>>> import numpy as np
>>> np.set_printoptions(precision=2, suppress=True, linewidth=100, sign=" ")
>>> def rd(a):
...     return np.round(a, 2) + 0
... 
>>> K = np.load("data.npy")
>>> K
array([[ 0.23,  2.6 , -0.86],
       [-2.33, -0.58,  0.8 ],
       [ 0.36,  0.51,  0.83],
       [ 0.65, -1.84, -0.9 ],
       [ 0.86,  0.71, -0.12],
       [-2.01,  0.55, -1.6 ],
       [ 3.23, -2.34,  3.31],
       [ 0.02, -0.82,  0.33],
       [ 3.47,  0.56,  2.41],
       [-0.34,  0.27,  0.89],
       [-1.09, -3.01, -0.07],
       [ 0.5 ,  1.9 ,  0.08],
       [ 2.88, -3.98,  0.41],
       [ 3.5 , -0.39,  2.52],
       [-0.03,  0.34, -0.1 ],
       [-2.55, -0.32, -3.36],
       [-1.9 ,  0.28, -3.76],
       [ 0.88, -2.35,  1.59],
       [ 0.49,  4.03,  1.09]])
>>> Xs = K - K.mean(axis=0)
>>> U, s, VT = np.linalg.svd(Xs, full_matrices=False)
>>> np.abs(U[:, 0]).argmax()
np.int64(6)
>>> rd(VT[0] * np.sign(VT[0, np.abs(VT[0]).argmax()]))
array([ 0.69, -0.32,  0.64])
>>> rd(Xs.mean(axis=0))
array([ 0.,  0.,  0.])
>>> rd(np.abs(VT[-1]))
array([ 0.69,  0.04,  0.72])
>>> np.searchsorted(np.cumsum(s ** 2) / (s ** 2).sum(), 0.9) + 1
np.int64(2)
>>> rd((s ** 2).sum() ** 2 / (s ** 4).sum())
np.float64(2.15)
>>> Xs = K - K.mean(axis=0)
>>> evecs = np.linalg.svd(Xs)[2][:2]
>>> B = Xs - Xs @ evecs.T @ evecs
>>> rd(np.linalg.norm(B) / np.linalg.norm(Xs))
np.float64(0.28)
>>> rd(B.std(axis=0))
array([ 0.61,  0.03,  0.64])
>>> rd((Xs @ evecs.T).std(axis=0))
array([ 2.43,  1.82])
>>> rd(np.linalg.norm(K, "nuc"))
np.float64(22.6)
>>> np.linalg.norm(K, axis=1).argmax()
np.int64(6)
>>> rd(np.linalg.norm(K) ** 2 / np.linalg.norm(K, 2) ** 2)
np.float64(1.67)
>>> rd(np.linalg.norm(K[7], 1)), rd(np.linalg.norm(K[7], np.inf))
(np.float64(1.17), np.float64(0.82))
>>> W0 = np.loadtxt("arr.csv", delimiter=",")
>>> W0
array([[ 0.,  0.,  0.],
       [ 0., -1.,  2.],
       [ 0.,  0., -1.]])
>>> # triangular: eigenvalues sit on the diagonal
>>> U, s, VT = np.linalg.svd(W0)
>>> evecs = VT[:(s > 1e-8).sum()]
>>> rng = np.random.default_rng(357)
>>> x0 = W0[0] + 2 * W0[2] + rng.integers(2) * np.eye(3)[2]
>>> x0
array([ 0.,  0., -1.])
>>> np.linalg.matrix_rank(np.vstack([W0, x0]))
np.int64(2)
>>> rd(evecs.T @ evecs)
array([[ 0.,  0.,  0.],
       [ 0.,  1.,  0.],
       [ 0.,  0.,  1.]])
